% python3 -q
>>> import numpy as np
>>> np.set_printoptions(precision=2, suppress=True, linewidth=100)
>>> feats = np.load("x.npy")
>>> feats
array([[  3.  ,   2.02,  11.97,  -3.98,   3.  ,   4.98,  10.98],
       [  6.  ,   8.01,   6.03, -10.  ,   5.98,   8.01,   8.  ],
       [ -2.  ,  -0.03, -13.99,   2.03,  -2.01,  -4.03, -12.01]])
>>> vec = np.array([-3, -9, -9, 9, -5, 5, -7])
>>> h1 = np.maximum(feats @ vec, 0)
>>> np.maximum(feats @ vec, 0) - np.maximum(-feats @ vec, 0)
array([-237.69, -280.21,  224.42])
>>> np.maximum(feats @ (3 * vec), 0)
array([  0.  ,   0.  , 673.26])
>>> h1
array([  0.  ,   0.  , 224.42])
>>> np.flatnonzero(h1 > 1e-9)
array([2])
>>> [round(float(x), 2) for x in np.linalg.svd(feats, compute_uv=False)[:3]]
[30.95, 11.74, 0.03]
>>> np.argsort(-np.linalg.norm(feats, axis=0).round(6), kind="stable")[:3]
array([2, 6, 3])
>>> round(np.linalg.norm(feats, 2) / np.linalg.norm(feats), 2)
np.float64(0.94)
>>> ang = np.radians(180)
>>> Rm = np.eye(7)
>>> Rm[0, 0] = Rm[5, 5] = np.cos(ang)
>>> Rm[0, 5], Rm[5, 0] = -np.sin(ang), np.sin(ang)
>>> Rm.round(2) + 0
array([[-1.,  0.,  0.,  0.,  0.,  0.,  0.],
       [ 0.,  1.,  0.,  0.,  0.,  0.,  0.],
       [ 0.,  0.,  1.,  0.,  0.,  0.,  0.],
       [ 0.,  0.,  0.,  1.,  0.,  0.,  0.],
       [ 0.,  0.,  0.,  0.,  1.,  0.,  0.],
       [ 0.,  0.,  0.,  0.,  0., -1.,  0.],
       [ 0.,  0.,  0.,  0.,  0.,  0.,  1.]])
>>> B = feats @ Rm.T
>>> np.allclose(feats @ feats.T, B @ B.T)
True
>>> B
array([[ -3.  ,   2.02,  11.97,  -3.98,   3.  ,  -4.98,  10.98],
       [ -6.  ,   8.01,   6.03, -10.  ,   5.98,  -8.01,   8.  ],
       [  2.  ,  -0.03, -13.99,   2.03,  -2.01,   4.03, -12.01]])
>>> round(np.linalg.det(Rm), 2), np.trace(Rm)
(np.float64(1.0), np.float64(3.0))
>>> X = np.load("data.npy")
>>> X
array([[ 8.83,  9.61,  7.91,  1.  ,  5.62,  1.81,  5.76],
       [ 9.01,  7.78,  9.47,  3.34,  6.28,  2.37,  4.99],
       [ 9.45, 10.75,  9.89,  2.56,  8.12,  2.18,  6.32],
       [ 7.51,  8.68, 10.3 ,  3.58,  5.88,  4.77,  6.94],
       [ 7.16,  8.46,  8.1 ,  2.4 ,  6.32,  1.96,  5.89],
       [ 8.61,  7.19,  7.54,  0.86,  6.43,  3.12,  7.48],
       [ 7.7 ,  9.55,  8.17,  2.88,  5.89,  1.89,  5.68],
       [ 8.62,  8.62,  9.3 ,  0.84,  5.48,  2.7 ,  6.83],
       [ 8.73,  8.82, 10.73,  2.02,  4.92,  3.49,  5.85],
       [ 9.63,  9.63, 11.05,  2.61,  4.98,  3.72,  5.57],
       [ 8.78,  7.33, 10.  ,  1.95,  8.41,  2.95,  6.75],
       [ 9.32,  8.92,  8.01,  2.21,  6.26,  2.74,  6.27],
       [ 9.45,  8.07,  8.85,  1.38,  7.28,  2.05,  5.75],
       [ 8.6 ,  8.18, 10.47,  1.73,  5.62,  3.59,  7.3 ],
       [ 8.93,  8.31,  9.33,  2.07,  5.91,  3.5 ,  9.62],
       [ 7.25,  8.57,  9.33,  3.34,  7.23,  2.69,  5.34],
       [10.89,  7.86,  8.88,  3.23,  5.55,  2.17,  4.1 ],
       [ 8.39,  8.92,  7.96,  3.1 ,  4.13,  4.58,  7.14],
       [ 7.5 , 10.33,  9.54,  3.47,  6.03,  1.65,  8.37],
       [ 6.49,  9.69, 12.45,  2.51,  6.26,  3.73,  5.66],
       [ 8.69,  8.63,  9.31,  2.14,  8.  ,  4.39,  6.72],
       [ 9.33,  9.91,  9.65,  2.92,  5.08,  5.68,  6.51],
       [ 9.57,  9.36,  8.12,  2.33,  4.97,  4.07,  6.89],
       [10.02,  7.77, 10.34,  2.41,  5.49,  3.24,  5.61],
       [ 8.97, 10.94, 10.55,  4.55,  5.3 ,  2.69,  5.75],
       [ 8.83, 10.35,  9.68,  0.95,  5.86,  3.56,  6.65],
       [ 7.42,  7.96,  7.39,  4.71,  5.64,  2.52,  5.78],
       [ 8.39,  9.67,  9.78,  3.85,  8.57,  2.99,  4.36],
       [ 8.89,  8.72,  7.72,  2.58,  6.02,  3.63,  4.71],
       [ 9.05,  9.04,  9.42,  2.81,  4.76,  4.3 ,  5.08],
       [ 8.55,  9.4 ,  9.25,  3.88,  5.66,  4.24,  5.36],
       [10.46, 11.08,  8.27,  4.55,  6.87,  2.63,  5.46],
       [ 8.28, 10.71,  8.76,  2.69,  5.38,  3.46,  7.28]])
>>> lab = X[:, 6] > np.median(X[:, 6])
>>> f = X[lab].mean(axis=0) - X[~lab].mean(axis=0)
>>> f
array([-0.21, -0.03, -0.26, -0.8 ,  0.1 ,  0.48,  1.72])
>>> round((((X - X.mean(axis=0)) @ f > 0) == lab).mean(), 2)
np.float64(0.91)
>>> ((X - X.mean(axis=0)) @ f > 0).astype(int)
array([1, 0, 0, 1, 0, 1, 0, 1, 0, 0, 1, 1, 0, 1, 1, 0, 0, 1, 1, 0, 1, 1, 1, 0, 0, 1, 0, 0, 0, 0, 0,
       0, 1])
